$ ipython --no-banner

In [1]: import numpy as np

In [2]: np.set_printoptions(precision=2, suppress=True, linewidth=140)

In [3]: rd = lambda a: np.round(a, 2) + 0

In [4]: r0 = np.array([2, 1, 0])

In [5]: X = 4 * np.eye(3) + np.outer(r0, r0)

In [6]: X
Out[6]: 
array([[8., 2., 0.],
       [2., 5., 0.],
       [0., 0., 4.]])

In [7]: ev, evecs = np.linalg.eigh(X)

In [8]: rd(evecs @ np.diag(ev) @ evecs.T)
Out[8]: 
array([[8., 2., 0.],
       [2., 5., 0.],
       [0., 0., 4.]])

In [9]: print(np.abs(evecs[:, -1]).round(6).argmax())
0

In [10]: rd(np.abs(evecs[:, -1]))
Out[10]: array([0.89, 0.45, 0.  ])

In [11]: (ev > 1e-8).sum(), (ev < -1e-8).sum()
Out[11]: (np.int64(3), np.int64(0))

In [12]: rng = np.random.default_rng(71)

In [13]: z = rng.permutation(3)

In [14]: z
Out[14]: array([2, 1, 0])

In [15]: out = X[z][:, z]

In [16]: out
Out[16]: 
array([[4., 0., 0.],
       [0., 5., 2.],
       [0., 2., 8.]])

In [17]: rd(np.sort(np.abs(np.linalg.eigvals(out))))
Out[17]: array([4., 4., 9.])

In [18]: arr = np.load("case13.npy")

In [19]: arr
Out[19]: 
array([[15.1 , 15.07, 17.21, 19.82, 18.04,  3.05, 19.06, 16.  , 27.06],
       [ 2.89,  9.95,  7.13, 14.01,  8.12, 13.05, 11.95, 16.84, 11.92],
       [ 9.98, 14.94, 14.95, 21.86, 14.97, 14.09, 16.91, 20.93, 23.05],
       [ 2.04,  2.12,  2.8 ,  3.97,  0.77, -0.11, -0.06, -0.03,  4.04],
       [ 4.12, 14.96, 11.03, 23.93,  4.07,  7.91,  7.98, 12.08, 19.15],
       [-0.25,  9.99,  4.03, 13.96,  1.11,  4.05,  6.91,  9.14, 10.17],
       [ 7.02,  6.14,  8.98, 10.09,  8.01,  5.08,  5.91,  7.  , 12.09],
       [ 6.13,  9.06, 11.86, 18.05,  5.92, 12.15,  2.92,  9.08, 14.89]])

In [20]: Uu, sv, Vh = np.linalg.svd(arr)

In [21]: print(np.argmax(sv[:-1] / (sv[1:] + 1e-6)) + 1)
4

In [22]: out = Uu[:, :4] @ np.diag(sv[:4]) @ Vh[:4]

In [23]: np.linalg.matrix_rank(arr, rtol=0.05)
Out[23]: np.int64(4)

In [24]: np.linalg.cond(arr) > 100
Out[24]: np.True_

In [25]: rd(np.linalg.norm(arr, 2) / np.linalg.norm(arr))
Out[25]: np.float64(0.97)

In [26]: np.linalg.matrix_rank(arr, rtol=0.1)
Out[26]: np.int64(4)

In [27]: np.argsort(-np.linalg.norm(arr, axis=0).round(6), kind="stable")[:3]
Out[27]: array([3, 8, 7])

In [28]: [round(float(x), 2) for x in np.linalg.svd(arr, compute_uv=False)[:3]]
Out[28]: [99.81, 18.01, 13.33]

In [29]: M = np.load("w.npy")

In [30]: M
Out[30]: 
array([[ 63, -43,  13],
       [-43,  45, -20],
       [ 13, -20,  49]])

In [31]: ang = np.radians(72)

In [32]: r_ = np.eye(9)

In [33]: r_[4, 4] = r_[3, 3] = np.cos(ang)

In [34]: r_[4, 3], r_[3, 4] = -np.sin(ang), np.sin(ang)

In [35]: rd(r_)
Out[35]: 
array([[ 1.  ,  0.  ,  0.  ,  0.  ,  0.  ,  0.  ,  0.  ,  0.  ,  0.  ],
       [ 0.  ,  1.  ,  0.  ,  0.  ,  0.  ,  0.  ,  0.  ,  0.  ,  0.  ],
       [ 0.  ,  0.  ,  1.  ,  0.  ,  0.  ,  0.  ,  0.  ,  0.  ,  0.  ],
       [ 0.  ,  0.  ,  0.  ,  0.31,  0.95,  0.  ,  0.  ,  0.  ,  0.  ],
       [ 0.  ,  0.  ,  0.  , -0.95,  0.31,  0.  ,  0.  ,  0.  ,  0.  ],
       [ 0.  ,  0.  ,  0.  ,  0.  ,  0.  ,  1.  ,  0.  ,  0.  ,  0.  ],
       [ 0.  ,  0.  ,  0.  ,  0.  ,  0.  ,  0.  ,  1.  ,  0.  ,  0.  ],
       [ 0.  ,  0.  ,  0.  ,  0.  ,  0.  ,  0.  ,  0.  ,  1.  ,  0.  ],
       [ 0.  ,  0.  ,  0.  ,  0.  ,  0.  ,  0.  ,  0.  ,  0.  ,  1.  ]])

In [36]: out = arr @ r_.T

In [37]: print(rd(np.linalg.det(r_)), rd(np.trace(r_)))
1.0 7.62

In [38]: rd(np.linalg.svd(arr, compute_uv=False)), rd(np.linalg.svd(out, compute_uv=False))
Out[38]: 
(array([99.81, 18.01, 13.33, 10.05,  0.24,  0.19,  0.09,  0.04]),
 array([99.81, 18.01, 13.33, 10.05,  0.24,  0.19,  0.09,  0.04]))

In [39]: rd(np.abs(out - arr).max(axis=0))
Out[39]: array([ 0.  ,  0.  ,  0.  , 12.66, 31.32,  0.  ,  0.  ,  0.  ,  0.  ])

In [40]: np.allclose(np.linalg.norm(arr, axis=1), np.linalg.norm(out, axis=1))
Out[40]: True

In [41]: x = np.ones(3)

In [42]: for _ in range(4):
    ...:     x = M @ x
    ...:     x /= np.linalg.norm(x)
    ...:     print(round(x @ M @ x, 2))
    ...: 
90.33
104.79
106.59
106.87

In [43]: rd(np.linalg.eigvalsh(M)[-1])
Out[43]: np.float64(106.92)

In [44]: rd(x)
Out[44]: array([ 0.69, -0.61,  0.39])

In [45]: E = np.array([[0.94, 0.6, -0.3],
    ...:     [4.98, -0.4, -1.7],
    ...:     [6.61, -1.4, -2.2],
    ...:     [-0.31, 0.5, 0.1],
    ...:     [-4.77, -0.3, 1.6],
    ...:     [2.52, 0.3, -0.8],
    ...:     [-2.97, -0.8, 1.0],
    ...:     [-2.66, -0.6, 0.9],
    ...:     [5.19, 1.8, -1.7],
    ...:     [-4.95, -0.6, 1.7],
    ...:     [2.73, -1.9, -0.9]])

In [46]: E
Out[46]: 
array([[ 0.94,  0.6 , -0.3 ],
       [ 4.98, -0.4 , -1.7 ],
       [ 6.61, -1.4 , -2.2 ],
       [-0.31,  0.5 ,  0.1 ],
       [-4.77, -0.3 ,  1.6 ],
       [ 2.52,  0.3 , -0.8 ],
       [-2.97, -0.8 ,  1.  ],
       [-2.66, -0.6 ,  0.9 ],
       [ 5.19,  1.8 , -1.7 ],
       [-4.95, -0.6 ,  1.7 ],
       [ 2.73, -1.9 , -0.9 ]])

In [47]: out = np.array([[3, 2, 4], [5, 3, 4], [5, 4, 2]])

In [48]: rd(np.einsum("ij->j", E))
Out[48]: array([ 7.31, -2.8 , -2.3 ])

In [49]: print(np.linalg.matrix_rank(E @ out))
3

In [50]: Xc = (E - E.mean(axis=0)) / E.std(axis=0)

In [51]: rd(Xc.std(axis=0))
Out[51]: array([1., 1., 1.])

In [52]: beta = np.linalg.lstsq(np.delete(Xc, 1, axis=1), Xc[:, 1])[0]

In [53]: print(rd(beta))
[16.23 16.13]

In [54]: rd(1 - np.var(Xc[:, 1] - np.delete(Xc, 1, axis=1) @ beta))
Out[54]: np.float64(0.08)
